In [1]: import numpy as np

In [2]: from numpy import linalg as LA

In [3]: np.set_printoptions(precision=3, suppress=True, linewidth=200)

In [4]: def rd(a):
   ...:     return np.round(a, 3) + 0
   ...: 

In [5]: mat = np.loadtxt("arr.csv", delimiter=",")

In [6]: print(mat)
[[-1.  0. -2.  0. -2. -2. -2.]
 [ 0. -1.  0. -2.  0.  0.  0.]
 [-2.  0. -1.  0. -2. -2. -2.]
 [ 0. -2.  0. -1.  0.  0.  0.]
 [-2.  0. -2.  0. -1. -2. -2.]
 [-2.  0. -2.  0. -2. -1. -2.]
 [-2.  0. -2.  0. -2. -2. -1.]]

In [7]: ev, vecs = LA.eigh(mat)

In [8]: print(rd(vecs.T @ vecs))
[[1. 0. 0. 0. 0. 0. 0.]
 [0. 1. 0. 0. 0. 0. 0.]
 [0. 0. 1. 0. 0. 0. 0.]
 [0. 0. 0. 1. 0. 0. 0.]
 [0. 0. 0. 0. 1. 0. 0.]
 [0. 0. 0. 0. 0. 1. 0.]
 [0. 0. 0. 0. 0. 0. 1.]]

In [9]: print(ev.sum(), np.trace(mat))
-7.0 -7.0

In [10]: print(rd(vecs @ np.diag(ev) @ vecs.T))
[[-1.  0. -2.  0. -2. -2. -2.]
 [ 0. -1.  0. -2.  0.  0.  0.]
 [-2.  0. -1.  0. -2. -2. -2.]
 [ 0. -2.  0. -1.  0.  0.  0.]
 [-2.  0. -2.  0. -1. -2. -2.]
 [-2.  0. -2.  0. -2. -1. -2.]
 [-2.  0. -2.  0. -2. -2. -1.]]

In [11]: print(rd(LA.svd(mat, compute_uv=False)))
[9. 3. 1. 1. 1. 1. 1.]

In [12]: print((ev > 1e-8).sum(), (ev < -1e-8).sum())
5 2

In [13]: print(rd(LA.eigvalsh(mat @ mat)))
[ 1.  1.  1.  1.  1.  9. 81.]

In [14]: M = np.array([[4, 2, -4, 6, 6],
    ...:     [2, 1, -2, 3, 3],
    ...:     [-4, -2, 4, -6, -6],
    ...:     [6, 3, -6, 9, 9],
    ...:     [6, 3, -6, 9, 9]])

In [15]: u = np.array([-2, 1])

In [16]: print(np.correlate(M[3], M[2], "full"))
[ -36  -54   42  -18 -162  -18   42  -54  -36]

In [17]: print(np.array([np.convolve(row, u, "same") for row in M]))
[[ -8   0  10 -16  -6]
 [ -4   0   5  -8  -3]
 [  8   0 -10  16   6]
 [-12   0  15 -24  -9]
 [-12   0  15 -24  -9]]

In [18]: A = np.load("mat.npy")

In [19]: print(A)
[[3. 1. 0. 0. 0. 0. 0. 0. 0. 0. 0. 0.]
 [0. 3. 1. 0. 0. 0. 0. 0. 0. 0. 0. 0.]
 [0. 0. 3. 1. 0. 0. 0. 0. 0. 0. 0. 0.]
 [0. 0. 0. 3. 1. 0. 0. 0. 0. 0. 0. 0.]
 [0. 0. 0. 0. 3. 1. 0. 0. 0. 0. 0. 0.]
 [0. 0. 0. 0. 0. 3. 1. 0. 0. 0. 0. 0.]
 [0. 0. 0. 0. 0. 0. 3. 1. 0. 0. 0. 0.]
 [0. 0. 0. 0. 0. 0. 0. 3. 1. 0. 0. 0.]
 [0. 0. 0. 0. 0. 0. 0. 0. 3. 1. 0. 0.]
 [0. 0. 0. 0. 0. 0. 0. 0. 0. 3. 1. 0.]
 [0. 0. 0. 0. 0. 0. 0. 0. 0. 0. 3. 1.]
 [0. 0. 0. 0. 0. 0. 0. 0. 0. 0. 0. 3.]]

In [20]: x = np.array([-1, 0, -1, 3, -2, -1, -1, 0, -1, 2, 1, -2])

In [21]: target = A @ x

In [22]: b, lr = np.zeros(12), 1 / LA.norm(A, 2) ** 2

In [23]: for i in range(30):
    ...:     b -= lr * A.T @ (A @ b - target)
    ...:     if i % 5 == 0: print(i, round(LA.norm(A @ b - target), 3))
    ...: 
0 6.654
5 0.942
10 0.196
15 0.042
20 0.009
25 0.002

In [24]: print(rd(b))
[-1.  0. -1.  3. -2. -1. -1.  0. -1.  2.  1. -2.]

In [25]: print(rd(LA.cond(A)))
1.95
